$ python3 -q
>>> import numpy as np
>>> np.set_printoptions(precision=3, suppress=True, linewidth=100)
>>> rnd = lambda a: np.round(a, 3) + 0
>>> rng = np.random.default_rng(464)
>>> th = np.sort(rng.uniform(-2, 2, 15))
>>> F = np.c_[th, th ** 2, th ** 3] @ np.array([[2, 0, 2], [2, -2, -3], [3, 2, 0]])
>>> rnd(F)
array([[-14.267, -17.755, -13.133],
       [ -7.368,  -9.724,  -8.868],
       [ -5.878,  -7.86 ,  -7.725],
       [ -4.315,  -5.818,  -6.36 ],
       [ -3.551,  -4.776,  -5.602],
       [ -2.772,  -3.672,  -4.734],
       [ -0.213,  -0.031,  -0.277],
       [ -0.136,  -0.011,  -0.161],
       [  0.536,  -0.07 ,   0.288],
       [  2.132,  -0.268,   0.206],
       [  3.822,  -0.284,  -0.17 ],
       [ 14.972,   1.573,  -3.085],
       [ 29.747,   5.886,  -6.614],
       [ 33.025,   6.978,  -7.347],
       [ 35.321,   7.764,  -7.852]])
>>> cov = np.cov(F, rowvar=False)
>>> np.argsort(-F.std(axis=0).round(6), kind="stable")
array([0, 1, 2])
>>> rnd(np.linalg.eigvalsh(cov)[::-1])
array([276.099,  25.433,   0.574])
>>> cov.shape
(3, 3)
>>> rnd(F.std(axis=0))
array([14.967,  6.509,  3.95 ])
>>> rnd(np.corrcoef(F.T))
array([[ 1.   ,  0.874, -0.021],
       [ 0.874,  1.   ,  0.445],
       [-0.021,  0.445,  1.   ]])
>>> rnd(np.polyfit(F[:, 0], F[:, 1], 1))
array([ 0.38 , -3.924])
>>> W0 = np.load("sample2.npy")
>>> W0
array([[23.967, -0.013, 17.981],
       [41.996, 24.019, 32.99 ],
       [ 8.003, -0.016,  6.014]])
>>> idx = rng.permutation(3)
>>> idx
array([1, 0, 2])
>>> other = W0[idx][:, idx]
>>> other
array([[24.019, 41.996, 32.99 ],
       [-0.013, 23.967, 17.981],
       [-0.016,  8.003,  6.014]])
>>> np.allclose(other, W0)
False
>>> np.diag(other)
array([24.019, 23.967,  6.014])
>>> rnd(np.linalg.det(W0.T))
np.float64(6.079)
>>> rnd(np.linalg.det(2 * W0)), rnd(np.linalg.det(W0))
(np.float64(48.628), np.float64(6.079))
>>> rnd(np.linalg.eigvals(W0))
array([29.789, 24.202,  0.008])
>>> rnd(np.linalg.det(W0[::-1]))
np.float64(-6.079)
>>> np.einsum("ii->", W0)
np.float64(54.0)
>>> rnd(np.linalg.eigvals(W0).sum().real)
np.float64(54.0)
>>> np.kron(np.eye(2, dtype=int), W0)
array([[23.967, -0.013, 17.981,  0.   , -0.   ,  0.   ],
       [41.996, 24.019, 32.99 ,  0.   ,  0.   ,  0.   ],
       [ 8.003, -0.016,  6.014,  0.   , -0.   ,  0.   ],
       [ 0.   , -0.   ,  0.   , 23.967, -0.013, 17.981],
       [ 0.   ,  0.   ,  0.   , 41.996, 24.019, 32.99 ],
       [ 0.   , -0.   ,  0.   ,  8.003, -0.016,  6.014]])
